>>> import numpy as np
>>> np.set_printoptions(precision=1, suppress=True, linewidth=100, floatmode="fixed")
>>> J = np.load("w.npy")
>>> print(J)
[[ 1.0 -0.3  1.3  1.0  0.5  0.9]
 [-0.4  1.5 -1.0  0.5 -0.5 -1.1]
 [-1.3 -0.9 -1.1 -0.4  1.3  2.3]
 [-1.1 -1.0 -0.9  0.0 -0.7 -1.6]
 [ 1.2 -0.5  0.8  1.3 -0.1 -0.2]
 [-1.0 -0.9 -0.1 -1.0  0.3  0.5]
 [-1.4  0.1 -0.3  0.5 -0.8 -1.5]
 [ 1.1  0.2  0.3 -0.5  0.1  0.4]
 [-0.3  0.0  0.4  0.5  0.2  0.4]
 [ 1.1 -2.1  0.0 -1.8 -0.1 -0.4]
 [ 1.4  0.9 -0.1  0.1 -0.1 -0.2]
 [-1.3 -0.4  0.6 -1.8  0.4  0.6]
 [-0.4 -0.2  0.5 -0.7  0.5  1.3]
 [ 0.5 -0.3 -1.0  0.8 -1.7 -3.1]
 [ 0.1  0.7 -0.6 -0.6  2.3  4.5]
 [ 0.0  0.9  0.9  0.0  1.1  2.0]
 [-0.7 -0.9 -1.5 -0.2 -0.7 -1.6]
 [ 0.2  0.7 -1.2 -0.5  1.2  2.0]
 [-0.5  1.2 -0.1  0.4  0.1  0.9]
 [ 0.0 -1.8  0.6 -0.6  0.3  0.9]
 [ 0.9  0.0  2.9 -0.5 -0.5 -0.8]
 [ 0.0  1.1 -0.8  0.3 -0.6 -1.1]
 [-1.4 -0.3 -0.5  1.1 -1.3 -2.3]
 [-0.2  0.0 -1.5  0.5  0.4  0.8]
 [ 0.2 -1.1 -0.5  0.2  0.7  1.0]
 [ 0.4  0.8  0.3  0.4  0.4  1.5]
 [ 0.3 -1.2  0.5  0.0 -0.8 -1.1]
 [ 0.1  1.5 -2.3  0.2  0.1  0.6]
 [-2.5 -0.7 -0.3 -1.1  0.1  0.3]
 [-0.9  0.3  0.1  0.5  1.9  3.8]
 [ 1.8 -0.4 -0.8  0.0 -0.6 -1.0]
 [ 0.6 -1.1 -0.9  0.0  1.7  3.4]
 [-2.3  0.4 -0.9  0.4  1.9  4.2]
 [-2.1 -0.1 -0.2  0.3  0.3  0.5]]
>>> A2 = np.c_[J[:, :5] @ np.array([[4, 3, 0, 5, -3],
...     [1, 1, -5, -2, 5],
...     [-5, 5, -2, -2, 3],
...     [5, -1, 1, 0, 1],
...     [-2, 1, -5, -2, -1]]), np.array([-2, 3, 0, 0, 0, 3, -3, 3, 1, 0, -1, -2, -1, -3, -1, -2, 2, 1, 3, -3, 3, -1, 2, 2, 1, 3, -3, 1, -1, -3, 1, 1, 1, -3])]
>>> A2
array([[  1.2,   8.7,  -2.6,   2.0,  -0.1,  -2.0],
       [  8.4,  -5.7,  -2.5,  -2.0,   6.7,   3.0],
       [ -5.2,  -8.6,  -0.2,  -5.1,  -5.6,   0.0],
       [  0.5,  -9.5,  10.3,  -0.3,  -3.7,   0.0],
       [  7.0,   5.7,   2.7,   5.6,  -2.3,   0.0],
       [-10.0,  -3.1,   2.2,  -3.6,  -3.1,   3.0],
       [  0.1,  -6.9,   4.6,  -5.0,   5.1,  -3.0],
       [  0.4,   5.6,  -2.6,   4.3,  -2.0,   3.0],
       [ -1.1,   0.8,  -1.3,  -2.7,   2.4,   1.0],
       [ -6.5,   2.9,   9.2,   9.9, -15.5,   0.0],
       [  7.7,   4.4,  -3.7,   5.6,   0.2,  -1.0],
       [-18.4,   0.9,  -3.0,  -7.7,   1.5,  -2.0],
       [ -8.8,   2.3,  -3.2,  -3.6,   0.5,  -1.0],
       [ 14.1,  -6.3,  12.8,   8.5,  -3.5,  -3.0],
       [ -3.5,   0.9, -14.4,  -4.3,  -1.5,  -1.0],
       [ -5.8,   6.5, -11.8,  -5.8,   6.1,  -2.0],
       [  4.2, -11.0,  10.8,   2.7,  -6.4,   2.0],
       [  2.6,  -3.0,  -7.6,  -0.4,  -2.4,   1.0],
       [  1.5,  -1.1,  -5.9,  -4.9,   7.5,   3.0],
       [ -8.4,   2.1,   5.7,   1.8,  -8.1,  -3.0],
       [-12.4,  17.2,  -3.8,  -0.3,   6.0,   3.0],
       [  7.8,  -3.8,  -0.6,   0.6,   4.0,  -1.0],
       [  4.7,  -9.4,  10.1,  -2.8,   3.6,   2.0],
       [  8.4,  -8.2,   1.5,   1.2,  -3.8,   2.0],
       [  1.8,  -2.5,   3.2,   2.8,  -8.1,   1.0],
       [  2.1,   3.5,  -6.2,  -1.0,   3.7,   3.0],
       [ -0.9,   1.4,   9.0,   4.5,  -4.6,  -3.0],
       [ 14.2,  -9.8,  -3.2,   1.9,   0.4,   1.0],
       [-14.9,  -8.5,   2.5, -10.7,   1.9,  -1.0],
       [ -5.1,  -0.5, -10.7,  -9.1,   3.1,  -3.0],
       [ 12.0,   0.4,   6.6,  12.6,  -9.2,   1.0],
       [  2.4,  -2.1,  -1.2,   3.6, -11.7,   1.0],
       [ -6.1,  -9.5,  -9.3, -14.3,   4.7,   1.0],
       [ -6.6,  -7.4,  -0.3, -10.5,   5.2,  -3.0]])
>>> np.round(np.linalg.lstsq(J, A2[:, 0])[0], 1) + 0
array([ 4.0,  1.0, -5.0,  5.0, -2.0,  0.0])
>>> dist = np.linalg.norm(A2[:, None] - A2[None], axis=-1)
>>> dist.shape
(34, 34)
>>> dist[17].round(6).argsort(kind="stable")[:4]
array([17, 25,  8, 14])
>>> np.unravel_index(dist.round(6).argmax(), dist.shape)
(np.int64(13), np.int64(20))
>>> dist[:5, :5]
array([[ 0.0, 18.6, 20.8, 22.8,  9.6],
       [18.6,  0.0, 19.2, 19.0, 17.5],
       [20.8, 19.2,  0.0, 13.0, 22.1],
       [22.8, 19.0, 13.0,  0.0, 19.2],
       [ 9.6, 17.5, 22.1, 19.2,  0.0]])
>>> m1 = np.load("a.npy")
>>> m1
array([[ 1, -1,  1, -1],
       [ 1,  0,  0,  0],
       [ 1,  1,  1,  1],
       [ 1,  2,  4,  8]])
>>> O = m1.astype(float).copy()
>>> for j in range(4):
...     O[:, j] -= O[:, :j] @ (O[:, :j].T @ O[:, j])
...     O[:, j] /= np.linalg.norm(O[:, j])
... 
>>> O
array([[ 0.5, -0.7,  0.5, -0.2],
       [ 0.5, -0.2, -0.5,  0.7],
       [ 0.5,  0.2, -0.5, -0.7],
       [ 0.5,  0.7,  0.5,  0.2]])
>>> print(np.round(O.T @ m1, 1) + 0)
[[2.0 1.0 3.0 4.0]
 [0.0 2.2 2.2 6.3]
 [0.0 0.0 2.0 3.0]
 [0.0 0.0 0.0 1.3]]
>>> np.round(O.T @ O, 1) + 0
array([[1.0, 0.0, 0.0, 0.0],
       [0.0, 1.0, 0.0, 0.0],
       [0.0, 0.0, 1.0, 0.0],
       [0.0, 0.0, 0.0, 1.0]])
>>> f = np.array([1, -2])
>>> np.convolve(J[22], f)
array([-1.4,  2.5,  0.1,  2.1, -3.5,  0.3,  4.6])
>>> np.round(np.correlate(J[22], J[13], "full"), 1) + 0
array([ 4.3,  3.3,  0.9, -1.4,  2.5, 10.1,  1.8, -1.1,  3.2,  0.0, -1.2])
>>> np.polyval(f, J[22])
array([-3.4, -2.3, -2.5, -0.9, -3.3, -4.3])
>>> np.cross(J[22, :3], J[13, :3])
array([ 0.1, -1.6,  0.6])
>>> vec = np.array([4, 8, -7, -7])
>>> rhs = m1 @ vec
>>> print(rhs)
[ -4   4  -2 -64]
>>> np.linalg.solve(m1, rhs + m1[:, 2])
array([ 4.0,  8.0, -6.0, -7.0])
>>> np.linalg.solve(m1, 2 * rhs)
array([  8.0,  16.0, -14.0, -14.0])
>>> np.einsum("ij,ji->", m1, m1)
np.int64(72)
>>> np.poly(m1)
array([  1.0, -10.0,  14.0,  -2.0,  12.0])
>>> np.round(np.linalg.det(m1.T), 1)
np.float64(12.0)
>>> vec = np.array([0, 5, -1, 3])
>>> h1 = np.maximum(m1 @ vec, 0)
>>> print(np.tanh(m1 @ vec))
[-1.0  0.0  1.0  1.0]
>>> print(np.flatnonzero(h1 > 1e-9))
[2 3]
>>> print(m1.T @ h1)
[ 37  67 127 247]
>>> np.maximum(m1 @ vec, 0) - np.maximum(-m1 @ vec, 0)
array([-9,  0,  7, 30])
>>> m1 * (h1 > 1e-9)[:, None]
array([[0, 0, 0, 0],
       [0, 0, 0, 0],
       [1, 1, 1, 1],
       [1, 2, 4, 8]])
>>> E = np.array([[-1, 0, 0, 0, 0, 0, 0, 0],
...     [0, 0, 0, 0, 0, 0, 0, 0],
...     [0, 0, 1, 0, 0, 0, 0, 0],
...     [0, 0, 0, 0, 0, 0, 0, 0],
...     [0, 0, 0, 0, -2, 0, 0, 0],
...     [0, 0, 0, 0, 0, 0, 0, 0],
...     [0, 0, 0, 0, 0, 0, 0, 0],
...     [0, 0, 0, 0, 0, 0, 0, 2]])
>>> # column 3 repeats column 1
>>> E.T @ E
array([[1, 0, 0, 0, 0, 0, 0, 0],
       [0, 0, 0, 0, 0, 0, 0, 0],
       [0, 0, 1, 0, 0, 0, 0, 0],
       [0, 0, 0, 0, 0, 0, 0, 0],
       [0, 0, 0, 0, 4, 0, 0, 0],
       [0, 0, 0, 0, 0, 0, 0, 0],
       [0, 0, 0, 0, 0, 0, 0, 0],
       [0, 0, 0, 0, 0, 0, 0, 4]])
>>> print(np.linalg.norm(E, axis=0))
[1.0 0.0 1.0 0.0 2.0 0.0 0.0 2.0]
>>> np.linalg.pinv(E)
array([[-1.0,  0.0,  0.0,  0.0,  0.0,  0.0,  0.0,  0.0],
       [ 0.0,  0.0,  0.0,  0.0,  0.0,  0.0,  0.0,  0.0],
       [ 0.0,  0.0,  1.0,  0.0,  0.0,  0.0,  0.0,  0.0],
       [ 0.0,  0.0,  0.0,  0.0,  0.0,  0.0,  0.0,  0.0],
       [ 0.0,  0.0,  0.0,  0.0, -0.5,  0.0,  0.0,  0.0],
       [ 0.0,  0.0,  0.0,  0.0,  0.0,  0.0,  0.0,  0.0],
       [ 0.0,  0.0,  0.0,  0.0,  0.0,  0.0,  0.0,  0.0],
       [ 0.0,  0.0,  0.0,  0.0,  0.0,  0.0,  0.0,  0.5]])
>>> def softmax(z):
...     e = np.exp(z - z.max(axis=-1, keepdims=True))
...     return e / e.sum(axis=-1, keepdims=True)
... 
>>> softmax(E).sum(axis=1)
array([1.0, 1.0, 1.0, 1.0, 1.0, 1.0, 1.0, 1.0])
>>> softmax(10 * E[1])
array([0.1, 0.1, 0.1, 0.1, 0.1, 0.1, 0.1, 0.1])
>>> scores = E @ E.T / np.sqrt(8)
>>> softmax(scores)[1] @ E
array([-0.1,  0.0,  0.1,  0.0, -0.2,  0.0,  0.0,  0.2])
>>> softmax(scores)
array([[0.2, 0.1, 0.1, 0.1, 0.1, 0.1, 0.1, 0.1],
       [0.1, 0.1, 0.1, 0.1, 0.1, 0.1, 0.1, 0.1],
       [0.1, 0.1, 0.2, 0.1, 0.1, 0.1, 0.1, 0.1],
       [0.1, 0.1, 0.1, 0.1, 0.1, 0.1, 0.1, 0.1],
       [0.1, 0.1, 0.1, 0.1, 0.4, 0.1, 0.1, 0.1],
       [0.1, 0.1, 0.1, 0.1, 0.1, 0.1, 0.1, 0.1],
       [0.1, 0.1, 0.1, 0.1, 0.1, 0.1, 0.1, 0.1],
       [0.1, 0.1, 0.1, 0.1, 0.1, 0.1, 0.1, 0.4]])
>>> np.linalg.matrix_rank(E, rtol=0.1)
np.int64(4)
>>> [round(float(x), 1) for x in np.linalg.svd(E, compute_uv=False)[:3]]
[2.0, 2.0, 1.0]
>>> print(np.linalg.cond(E) > 100)
True
>>> A = np.loadtxt("sample1.csv", delimiter=",")
>>> A.round(1) + 0
array([[-0.4, -0.3,  0.5, -0.2, -0.6, -0.3,  0.2,  0.2,  0.1],
       [-0.1, -0.5,  0.1, -0.3,  0.3,  0.7,  0.1,  0.2,  0.1],
       [-0.5,  0.2,  0.0,  0.7, -0.2,  0.4, -0.2,  0.2,  0.1],
       [ 0.4,  0.5,  0.3, -0.3, -0.2,  0.4,  0.0,  0.4, -0.2],
       [-0.1,  0.1, -0.7, -0.3, -0.3,  0.0,  0.3,  0.2,  0.3],
       [ 0.3, -0.5, -0.3,  0.1, -0.2,  0.0, -0.5,  0.4, -0.4],
       [ 0.5, -0.2,  0.0,  0.3, -0.5,  0.3,  0.3, -0.4,  0.1],
       [ 0.2,  0.0,  0.1, -0.2, -0.1,  0.0, -0.6, -0.1,  0.7],
       [ 0.3, -0.1,  0.1,  0.4,  0.3, -0.3,  0.3,  0.5,  0.4]])
>>> # orthonormal columns
>>> Uu, sigma = np.linalg.svd(A)
Traceback (most recent call last):
  File "<python-input-56>", line 1, in <module>
    Uu, sigma = np.linalg.svd(A)
    ^^^^^^^^^
ValueError: too many values to unpack (expected 2)
>>> Uu, sigma, Vt = np.linalg.svd(A, full_matrices=False)
>>> np.sqrt((sigma ** 2).sum()), np.round(np.linalg.norm(A), 1)
(np.float64(3.0), np.float64(3.0))
>>> print(sigma / sigma[0])
[1.0 1.0 1.0 1.0 1.0 1.0 1.0 1.0 1.0]
>>> np.round(Uu.T @ Uu, 1) + 0
array([[1.0, 0.0, 0.0, 0.0, 0.0, 0.0, 0.0, 0.0, 0.0],
       [0.0, 1.0, 0.0, 0.0, 0.0, 0.0, 0.0, 0.0, 0.0],
       [0.0, 0.0, 1.0, 0.0, 0.0, 0.0, 0.0, 0.0, 0.0],
       [0.0, 0.0, 0.0, 1.0, 0.0, 0.0, 0.0, 0.0, 0.0],
       [0.0, 0.0, 0.0, 0.0, 1.0, 0.0, 0.0, 0.0, 0.0],
       [0.0, 0.0, 0.0, 0.0, 0.0, 1.0, 0.0, 0.0, 0.0],
       [0.0, 0.0, 0.0, 0.0, 0.0, 0.0, 1.0, 0.0, 0.0],
       [0.0, 0.0, 0.0, 0.0, 0.0, 0.0, 0.0, 1.0, 0.0],
       [0.0, 0.0, 0.0, 0.0, 0.0, 0.0, 0.0, 0.0, 1.0]])
>>> Uu.shape, sigma.shape, Vt.shape
((9, 9), (9,), (9, 9))
>>> (sigma > 1e-8).sum()
np.int64(9)
>>> np.round(Vt @ Vt.T, 1) + 0
array([[1.0, 0.0, 0.0, 0.0, 0.0, 0.0, 0.0, 0.0, 0.0],
       [0.0, 1.0, 0.0, 0.0, 0.0, 0.0, 0.0, 0.0, 0.0],
       [0.0, 0.0, 1.0, 0.0, 0.0, 0.0, 0.0, 0.0, 0.0],
       [0.0, 0.0, 0.0, 1.0, 0.0, 0.0, 0.0, 0.0, 0.0],
       [0.0, 0.0, 0.0, 0.0, 1.0, 0.0, 0.0, 0.0, 0.0],
       [0.0, 0.0, 0.0, 0.0, 0.0, 1.0, 0.0, 0.0, 0.0],
       [0.0, 0.0, 0.0, 0.0, 0.0, 0.0, 1.0, 0.0, 0.0],
       [0.0, 0.0, 0.0, 0.0, 0.0, 0.0, 0.0, 1.0, 0.0],
       [0.0, 0.0, 0.0, 0.0, 0.0, 0.0, 0.0, 0.0, 1.0]])
>>> np.round(softmax(10 * A[5]), 1) + 0
array([0.2, 0.0, 0.0, 0.0, 0.0, 0.0, 0.0, 0.8, 0.0])
>>> softmax(A).sum(axis=1)
array([1.0, 1.0, 1.0, 1.0, 1.0, 1.0, 1.0, 1.0, 1.0])
>>> softmax(A[5] + -2)
array([0.2, 0.1, 0.1, 0.1, 0.1, 0.1, 0.1, 0.2, 0.1])
>>> scores = A @ A.T / np.sqrt(9)
>>> softmax(scores).round(6).argmax(axis=1)
array([0, 1, 2, 3, 4, 5, 6, 7, 8])
>>> W0 = np.load("block9.npy")
>>> W0
array([[ -4.7,   0.1,  10.7,  -4.8,   4.2,   6.2],
       [ -8.3,   7.0,  23.7,   4.0,  -4.5,  10.4],
       [-13.7,  23.3,  -7.5,   8.8,   0.9,  15.1],
       [ -5.3,  16.6, -35.2,  -3.9,  12.2,   3.1],
       [ -8.0,   7.3,   4.0,  -6.5,   5.4,  10.8],
       [  1.7,  -0.5,  -5.6,  -1.1,   4.8,  -5.6],
       [ -2.5,  30.3, -20.7,   0.3,  -6.4,  -2.8],
       [  3.3, -28.1,   3.2, -23.4,  23.3,  -1.0],
       [ -2.9, -16.7,   4.2, -14.2,  18.7,   6.4],
       [  4.1,  -9.6,  38.9,  -3.2,  -9.0,  -6.2],
       [ -2.5, -17.2,  25.8,  -9.6,   8.8,   5.8],
       [  6.2, -18.8,  16.1,  -0.9,   4.2, -10.2],
       [ -1.2,  38.4, -22.4,  15.0, -15.5,  -8.4],
       [ -8.8,  19.6,  -8.5,  -2.2,   2.0,   9.5],
       [ -5.5,   9.7,   3.5,   2.1,  -0.1,   4.9],
       [ -5.8,  -0.7,  14.6,  -5.9,   4.4,   8.4],
       [  2.0,  10.9, -16.3,   6.4,  -0.5,  -9.1],
       [-12.1,  14.2,  -1.4,   1.5,   4.9,  15.1],
       [ -4.6,   0.5,  29.1,  -1.5,  -4.4,   6.3],
       [ -1.3, -23.6,  23.0, -10.4,  13.3,   4.6],
       [ -9.4,  12.3,  16.7,  -3.6,  -2.5,  12.8],
       [  2.7,  -2.7,   4.1,  -2.1,   1.6,  -6.4],
       [ -4.9,  17.9, -21.2,  -9.3,   6.5,   4.1],
       [ -2.0,   9.1,   1.5,   1.7,  -1.9,  -0.7],
       [ -0.9,   5.9,   6.4,   1.3,  -2.7,  -1.8],
       [ -5.9,   2.6,  -8.3,  -4.0,  11.2,   6.8]])
>>> # null space of dimension 1
>>> np.allclose(W0[:-1].T @ np.linalg.lstsq(W0[:-1].T, W0[-1])[0], W0[-1])
True
>>> np.abs(np.diag(np.linalg.qr(W0)[1])) > 1e-9
array([ True,  True,  True,  True,  True, False])
>>> Xc = W0 - W0.mean(axis=1)
Traceback (most recent call last):
  File "<python-input-74>", line 1, in <module>
    Xc = W0 - W0.mean(axis=1)
         ~~~^~~~~~~~~~~~~~~~~
ValueError: operands could not be broadcast together with shapes (26,6) (26,) 
>>> Xc = W0 - W0.mean(axis=0)
>>> Uu, sigma, Vt = np.linalg.svd(Xc, full_matrices=False)
>>> np.abs(Uu[:, 0]).argmax()
np.int64(12)
>>> print(round((sigma ** 2).sum() ** 2 / (sigma ** 4).sum(), 1))
2.1
>>> (np.sign(Uu[:, 0]) == np.sign(Uu[0, 0])).astype(int)
array([1, 1, 0, 0, 0, 0, 0, 1, 1, 1, 1, 1, 0, 0, 0, 1, 0, 0, 1, 1, 1, 1, 0, 0, 0, 0])
>>> sigma.round(1) + 0
array([112.8,  67.4,  47.6,  17.9,   0.0,   0.0])
>>> np.round(Vt[0] * np.sign(Vt[0, np.abs(Vt[0]).argmax()]), 1) + 0
array([ 0.1, -0.7,  0.7, -0.2,  0.1,  0.0])
>>> print(np.round(Xc.mean(axis=0), 1) + 0)
[0.0 0.0 0.0 0.0 0.0 0.0]
>>> np.linalg.matrix_rank(Xc)
np.int64(4)
>>> np.searchsorted(np.cumsum(sigma ** 2) / (sigma ** 2).sum(), 0.9) + 1
np.int64(3)
>>> G = np.cov(W0, rowvar=False)
>>> W0.std(axis=0)
array([ 4.9, 16.0, 17.5,  7.4,  8.3,  7.4])
>>> np.argsort(-W0.std(axis=0).round(6), kind="stable")
array([2, 1, 4, 5, 3, 0])
>>> np.round(np.corrcoef(W0.T), 1) + 0
array([[ 1.0, -0.5,  0.2, -0.2,  0.0, -0.9],
       [-0.5,  1.0, -0.6,  0.7, -0.6,  0.1],
       [ 0.2, -0.6,  1.0, -0.3, -0.1,  0.1],
       [-0.2,  0.7, -0.3,  1.0, -0.8, -0.1],
       [ 0.0, -0.6, -0.1, -0.8,  1.0,  0.2],
       [-0.9,  0.1,  0.1, -0.1,  0.2,  1.0]])
>>> print(G.shape)
(6, 6)
>>> np.argwhere(np.triu(np.abs(np.corrcoef(W0.T)) > 0.8, 1))
array([[0, 5],
       [3, 4]])
>>> np.round(np.linalg.eigvalsh(G)[::-1], 1) + 0
array([509.1, 181.6,  90.8,  12.8,   0.0,   0.0])
>>> np.polyfit(W0[:, 0], W0[:, 1], 1)
array([-1.6, -1.5])
>>> round(np.abs(W0).max(), 1)
np.float64(38.9)
>>> W0.sum(axis=1)
array([ 11.7,  32.3,  27.0, -12.5,  13.0,  -6.4,  -1.7, -22.7,  -4.6,  15.1,  11.1,  -3.4,   5.9,
        11.6,  14.5,  15.0,  -6.5,  22.1,  25.4,   5.6,  26.2,  -2.9,  -6.9,   7.6,   8.2,   2.4])
>>> W0.shape
(26, 6)
>>> np.linalg.rank(W0)
Traceback (most recent call last):
  File "<python-input-96>", line 1, in <module>
    np.linalg.rank(W0)
    ^^^^^^^^^^^^^^
AttributeError: module 'numpy.linalg' has no attribute 'rank'
>>> np.linalg.matrix_rank(W0)
np.int64(5)
>>> W0.mean(axis=0)
array([-3.5,  4.2,  3.0, -2.5,  3.0,  3.0])
>>> np.count_nonzero(W0)
np.int64(156)
>>> W0.sum(axis=0)
array([-90.1, 108.0,  78.2, -65.6,  79.0,  78.0])
